$ ipython --no-banner

In [1]: import numpy as np

In [2]: import numpy.linalg as la

In [3]: np.set_printoptions(precision=3, suppress=True, linewidth=120)

In [4]: rng = np.random.default_rng(501904)

In [5]: m1 = np.eye(4, dtype=int)[rng.permutation(4)] * np.array([-1, -4, -2, 2])

In [6]: m1
Out[6]: 
array([[ 0,  0,  0,  2],
       [ 0,  0, -2,  0],
       [-1,  0,  0,  0],
       [ 0, -4,  0,  0]])

In [7]: la.matrix_power(m1, 3)
Out[7]: 
array([[ 0,  0, 16,  0],
       [ 0,  0,  0,  4],
       [ 0,  8,  0,  0],
       [-8,  0,  0,  0]])

In [8]: np.allclose(m1 @ m1.T, m1.T @ m1)
Out[8]: False

In [9]: m1.inv()
---------------------------------------------------------------------------
AttributeError                            Traceback (most recent call last)
Cell In[9], line 1
----> 1 m1.inv()

AttributeError: 'numpy.ndarray' object has no attribute 'inv'

In [10]: (m1 + m1.T) / 2
Out[10]: 
array([[ 0. ,  0. , -0.5,  1. ],
       [ 0. ,  0. , -1. , -2. ],
       [-0.5, -1. ,  0. ,  0. ],
       [ 1. , -2. ,  0. ,  0. ]])

In [11]: m1 @ m1
Out[11]: 
array([[ 0, -8,  0,  0],
       [ 2,  0,  0,  0],
       [ 0,  0,  0, -2],
       [ 0,  0,  8,  0]])

In [12]: np.sort(np.abs(la.eigvals(m1)))
Out[12]: array([2., 2., 2., 2.])

In [13]: def softmax(z):
    ...:     e = np.exp(z - z.max(axis=-1, keepdims=True))
    ...:     return e / e.sum(axis=-1, keepdims=True)
    ...: 

In [14]: softmax(m1).sum(axis=1)
Out[14]: array([1., 1., 1., 1.])

In [15]: softmax(m1[3])
Out[15]: array([0.331, 0.006, 0.331, 0.331])

In [16]: np.round(softmax(10 * m1[3]), 3) + 0
Out[16]: array([0.333, 0.   , 0.333, 0.333])

In [17]: scores = m1 @ m1.T / np.sqrt(4)

In [18]: np.round(softmax(scores)[3] @ m1, 3) + 0
Out[18]: array([ 0.   , -3.996, -0.001,  0.001])
